$ ipython --no-banner

In [1]: import numpy as np

In [2]: import numpy.linalg as la

In [3]: np.set_printoptions(precision=1, suppress=True, linewidth=160, sign=" ")

In [4]: other = np.array([[0.2, 1.5], [1.2, -1.1], [0.1, 1.4], [1.0, -0.3], [0.1, -0.9]])

In [5]: W2 = np.array([[-0.4, -0.4, -2.3, 0.4], [-0.5, 0.2, 0.8, -2.3]])

In [6]: M = other @ W2

In [7]: M
Out[7]: 
array([[-0.8,  0.2,  0.7, -3.4],
       [ 0.1, -0.7, -3.6,  3. ],
       [-0.7,  0.2,  0.9, -3.2],
       [-0.2, -0.5, -2.5,  1.1],
       [ 0.4, -0.2, -1. ,  2.1]])

In [8]: rk = la.matrix_rank(M)

In [9]: rk
Out[9]: np.int64(2)

In [10]: ns = la.svd(M)[2][rk:].T

In [11]: la.matrix_rank(M.T @ M), la.matrix_rank(M @ M.T)
Out[11]: (np.int64(2), np.int64(2))

In [12]: [int(la.matrix_rank(M[:i])) for i in range(1, len(M) + 1)]
Out[12]: [1, 2, 2, 2, 2]

In [13]: data = np.array([[3, -3, -2],
    ...:     [3, -3, 0],
    ...:     [6, -6, 1],
    ...:     [8, -4, 0],
    ...:     [11, -3, -2],
    ...:     [11, 0, 1],
    ...:     [9, -3, -1],
    ...:     [12, -3, -4],
    ...:     [11, -4, -5],
    ...:     [10, -6, -4],
    ...:     [8, -6, -7],
    ...:     [11, -8, -4],
    ...:     [11, -11, -5]])

In [14]: Ac = data - data.mean(axis=0)

In [15]: left, s, vt = la.svd(Ac, full_matrices=False)

In [16]: s ** 2 / (s ** 2).sum()
Out[16]: array([ 0.6,  0.3,  0.1])

In [17]: np.round((s ** 2).sum() ** 2 / (s ** 4).sum(), 1)
Out[17]: np.float64(2.3)

In [18]: np.round(Ac.mean(axis=0), 1) + 0
Out[18]: array([ 0.,  0.,  0.])

In [19]: (np.sign(left[:, 0]) == np.sign(left[0, 0])).astype(int)
Out[19]: array([ 1,  1,  1,  1,  0,  1,  1,  0,  0,  0,  0,  0,  0])

In [20]: vt[0] * np.sign(vt[0, np.abs(vt[0]).argmax()])
Out[20]: array([ 0.6, -0.5, -0.6])

In [21]: np.searchsorted(np.cumsum(s ** 2) / (s ** 2).sum(), 0.9) + 1
Out[21]: np.int64(3)

In [22]: w1 = np.array([[0, 1, 2, 3, 1, 3], [0, 3, 2, 0, 1, 0], [0, 2, 0, 1, 1, 3]])

In [23]: beta = np.array([-1, 2, 0, 2, 0, -2])

In [24]: H = np.maximum(data @ w1 + beta, 0)

In [25]: (H > 0).mean(axis=0)
Out[25]: array([ 0. ,  0.1,  0.7,  1. ,  0.5,  1. ])

In [26]: (H > 0).astype(int)
Out[26]: 
array([[ 0,  0,  0,  1,  0,  1],
       [ 0,  0,  0,  1,  0,  1],
       [ 0,  0,  0,  1,  1,  1],
       [ 0,  0,  1,  1,  1,  1],
       [ 0,  0,  1,  1,  1,  1],
       [ 0,  1,  1,  1,  1,  1],
       [ 0,  0,  1,  1,  1,  1],
       [ 0,  0,  1,  1,  1,  1],
       [ 0,  0,  1,  1,  1,  1],
       [ 0,  0,  1,  1,  0,  1],
       [ 0,  0,  1,  1,  0,  1],
       [ 0,  0,  1,  1,  0,  1],
       [ 0,  0,  0,  1,  0,  1]])

In [27]: W2 = np.array([[-5, 1, -4],
    ...:     [-1, 2, -2],
    ...:     [-5, -5, 2],
    ...:     [-1, 2, -2],
    ...:     [1, 5, -4],
    ...:     [0, -1, -3]])

In [28]: H @ W2
Out[28]: 
array([[  -9,   17,  -21],
       [ -11,   15,  -43],
       [ -20,   28, -103],
       [ -62,   10, -118],
       [-107,   -9, -133],
       [-149,   18, -208],
       [ -83,   -1, -118],
       [-119,  -19, -118],
       [ -98,  -16,  -88],
       [ -68,    0,  -88],
       [ -39,   17,  -33],
       [ -61,   13, -107],
       [ -30,   44, -108]])

In [29]: w1 @ W2
Out[29]: 
array([[-13,   0, -17],
       [-12,   1,  -6],
       [ -2,   8, -19]])

In [30]: (H @ W2).round(6).argmax(axis=1)
Out[30]: array([ 1,  1,  1,  1,  1,  1,  1,  1,  1,  1,  1,  1,  1])
